$ ipython --no-banner

In [1]: import numpy as np

In [2]: from numpy import linalg as LA

In [3]: np.set_printoptions(precision=1, suppress=True, linewidth=100, sign=" ")

In [4]: tidy = lambda a: np.round(a, 1) + 0

In [5]: K = np.array([[-0.8, -0.4, -1.2],
   ...:     [0.5, 0.0, 2.5],
   ...:     [-0.6, 0.2, -1.2],
   ...:     [0.6, 0.6, 2.5],
   ...:     [1.9, -0.2, 4.8],
   ...:     [0.5, 0.1, 0.2],
   ...:     [-0.1, -0.2, -0.3],
   ...:     [0.0, -0.4, -0.4],
   ...:     [0.8, -0.3, 3.3],
   ...:     [3.0, 0.2, 10.1],
   ...:     [1.4, 0.4, 4.9],
   ...:     [-0.6, 0.0, -1.7],
   ...:     [1.8, 0.2, 4.8],
   ...:     [-1.6, -0.1, -4.5],
   ...:     [-0.3, -0.1, -0.5],
   ...:     [0.1, -0.3, -0.4],
   ...:     [-0.2, -0.2, -1.2],
   ...:     [1.4, -0.2, 4.9]])

In [6]: cen = K - K.mean(axis=0)

In [7]: vecs = LA.svd(cen)[2][:1]

In [8]: B = cen - cen @ vecs.T @ vecs

In [9]: print(tidy(LA.norm(B) / LA.norm(cen)))
0.1

In [10]: A = np.array([[-1, 0, -2, 2], [0, 1, -1, 3], [1, 2, 0, 4], [0, 1, -1, 3]])

In [11]: gram = np.cov(K, rowvar=False)

In [12]: print(tidy(np.median(K, axis=0)))
[ 0.3 -0.1  0. ]

In [13]: print(tidy(np.corrcoef(K.T)))
[[ 1.   0.3  1. ]
 [ 0.3  1.   0.4]
 [ 1.   0.4  1. ]]

In [14]: print(np.argsort(-K.std(axis=0).round(6), kind="stable"))
[ 2  0  1]

In [15]: U, sv, Vt = LA.svd(A)

In [16]: vecs = Vt[:(sv > 1e-8).sum()]

In [17]: rng = np.random.default_rng(86137)

In [18]: x0 = A[3] + 2 * A[0] + rng.integers(2) * np.eye(4)[1]

In [19]: print(x0)
[-2.  1. -5.  7.]

In [20]: print(tidy(np.diag(vecs.T @ vecs)))
[ 0.3  0.3  0.6  0.8]

In [21]: print(np.unique(A.round(6), axis=0).shape)
(3, 4)

In [22]: print(np.allclose(A[:-1].T @ LA.lstsq(A[:-1].T, A[-1])[0], A[-1]))
True

In [23]: print(np.abs(np.diag(LA.qr(A)[1])) > 1e-9)
[ True  True False False]

In [24]: print([round(float(x), 1) for x in LA.svd(A, compute_uv=False)[:3]])
[6.8, 2.5, 0.0]

In [25]: print(tidy(LA.norm(A, 2) / LA.norm(A)))
0.9

In [26]: print(LA.cond(A) > 100)
True

In [27]: U, sv, Vt = LA.svd(A)

In [28]: print(np.argmax(sv[:-1] / (sv[1:] + 1e-6)) + 1)
2

In [29]: B = U[:, :2] @ np.diag(sv[:2]) @ Vt[:2]

In [30]: print(tidy(B))
[[-1.  0. -2.  2.]
 [ 0.  1. -1.  3.]
 [ 1.  2.  0.  4.]
 [ 0.  1. -1.  3.]]

In [31]: print(tidy(np.abs(A - B).max()))
0.0

In [32]: mat = np.loadtxt("data.csv", delimiter=",")

In [33]: print(mat)
[[  6.4   8.1   5.5]
 [  5.   10.7   6.6]
 [  4.2  10.1   5.9]
 [  3.5  11.1   4.8]
 [  6.7   8.8   5.6]
 [  6.7   8.6   3.7]
 [  2.7  10.4   4.7]
 [  2.8  10.1   5. ]
 [  6.2  10.9   6.7]
 [  6.6  11.2   5.8]
 [  4.6   9.5   4.5]
 [  6.5   9.    4.9]
 [  4.1  10.4   6.6]]

In [34]: f = np.array([1, 1, 0])

In [35]: print(tidy(np.polyval(f, mat[10])))
[ 25.8  99.8  24.8]

In [36]: print(np.convolve(mat[10], f))
[  4.6  14.1  14.    4.5   0. ]

In [37]: f, v = mat[0], mat[7]

In [38]: print(tidy(f @ v))
127.2

In [39]: p = (f @ v) / (f @ f) * f

In [40]: print(tidy(LA.norm(f + v) ** 2 + LA.norm(f - v) ** 2))
543.3

In [41]: print(tidy(np.outer(f, v)))
[[ 17.9  64.6  32. ]
 [ 22.7  81.8  40.5]
 [ 15.4  55.6  27.5]]

In [42]: print(tidy((v - p) @ f))
0.0

In [43]: print(LA.matrix_rank(np.outer(f, v)))
1

In [44]: print(tidy(p))
[ 6.   7.5  5.1]

In [45]: arr = np.load("sample2.npy")

In [46]: print(arr)
[[-2. -3.  0.]
 [-3.  6.  0.]
 [ 0.  0. -3.]]

In [47]: # splits into 2 blocks

In [48]: ev, vecs = LA.eig(arr)

In [49]: print(tidy(np.sort(LA.eigvals(arr @ arr))))
[  9.   9.  49.]

In [50]: print(ev)
[-3.  7. -3.]

In [51]: print(tidy(np.sort(LA.eigvals(arr.T))))
[-3. -3.  7.]

In [52]: B = np.array([[5, 3, 1], [-1, -5, 2], [-1, -5, 4], [1, -5, 4]])

In [53]: data = B.T @ B

In [54]: print(data)
[[ 28  20   3]
 [ 20  84 -47]
 [  3 -47  37]]

In [55]: # equal to its transpose

In [56]: B = data / LA.norm(data, axis=1, keepdims=True)

In [57]: gram = B @ B.T

In [58]: print(tidy(gram))
[[ 1.   0.6 -0.4]
 [ 0.6  1.  -1. ]
 [-0.4 -1.   1. ]]

In [59]: x0 = np.ones(3)

In [60]: for _ in range(3):
    ...:     x0 = data @ x0
    ...:     x0 /= LA.norm(x0)
    ...:     print(round(x0 @ data @ x0, 1))
    ...: 
84.6
112.2
115.5

In [61]: print(tidy(x0))
[ 0.2  0.9 -0.5]

In [62]: hat = np.triu(np.array([[0, 3, 2], [2, -3, -2], [0, 1, 0]]), 1) + np.eye(3)

In [63]: B = hat @ data @ LA.inv(hat)

In [64]: print(np.trace(B), np.trace(data))
149.0 149

In [65]: f = np.array([-8, -3, -5])

In [66]: print(np.cross(data[1, :3], data[2, :3]))
[  899  -881 -1192]

In [67]: print(np.convolve(data[1], f))
[-160 -732   24 -279  235]

In [68]: print(np.correlate(data[1], data[2], "full"))
[  740  2168 -5627  2461  -141]

In [69]: print(np.array([np.convolve(row, f, "same") for row in data]))
[[-244 -224 -109]
 [-732   24 -279]
 [ 367 -170  124]]

In [70]: ev, vecs = LA.eig(data)

In [71]: print(tidy(np.prod(ev)))
3976.0

In [72]: print(tidy(np.sort(LA.eigvals(LA.inv(data)))))
[ 0.   0.   0.9]
